$ python -q
>>> import numpy as np
>>> import numpy.linalg as la
>>> np.set_printoptions(suppress=True, linewidth=120)
>>> Q, _ = la.qr(np.array([[-0.3, 0.4], [0.6, -0.2]]))
>>> feats = -2 * Q
>>> print(feats.round(2))
[[ 0.89 -1.79]
 [-1.79 -0.89]]
>>> # equal to its transpose
>>> ev, evecs = la.eigh(feats)
>>> vec = np.array([2, 2])
>>> np.round(evecs * np.abs(ev) @ evecs.T, 2) + 0
array([[2., 0.],
       [0., 2.]])
>>> np.round(la.eigvalsh(feats[1:, 1:]), 2)
array([-0.89])
>>> np.round(vec @ feats @ vec, 2)
np.float64(-14.31)
>>> print(round(float(np.abs(feats).sum(axis=1).max()), 2), np.abs(ev).max())
2.68 2.0
>>> np.round(evecs * np.maximum(ev, 0) @ evecs.T, 2)
array([[ 1.45, -0.89],
       [-0.89,  0.55]])
>>> B = np.array([[8, -1], [2, 0]])
>>> np.round(np.einsum("ik,kj->ji", feats, B), 2)
array([[  3.58, -16.1 ],
       [ -0.89,   1.79]])
>>> np.round(np.einsum("ij->j", feats), 2)
array([-0.89, -2.68])
>>> np.vstack([feats, B.T]).shape
(4, 2)
>>> np.round(np.einsum("ij,ij->i", feats, feats), 2)
array([4., 4.])
>>> B = la.inv(feats)
>>> np.round(la.inv(B), 2)
array([[ 0.89, -1.79],
       [-1.79, -0.89]])
>>> round(float(la.cond(feats)), 2)
1.0
>>> rng = np.random.default_rng(70)
>>> z = rng.permutation(2)
>>> z
array([0, 1])
>>> B = feats[z][:, z]
>>> B.round(2)
array([[ 0.89, -1.79],
       [-1.79, -0.89]])
>>> np.round(np.diag(B), 2)
array([ 0.89, -0.89])
>>> np.round(np.trace(B), 2)
np.float64(-0.0)
>>> round(float(la.det(B)), 2), np.round(la.det(feats[z]), 2)
(-4.0, np.float64(-4.0))
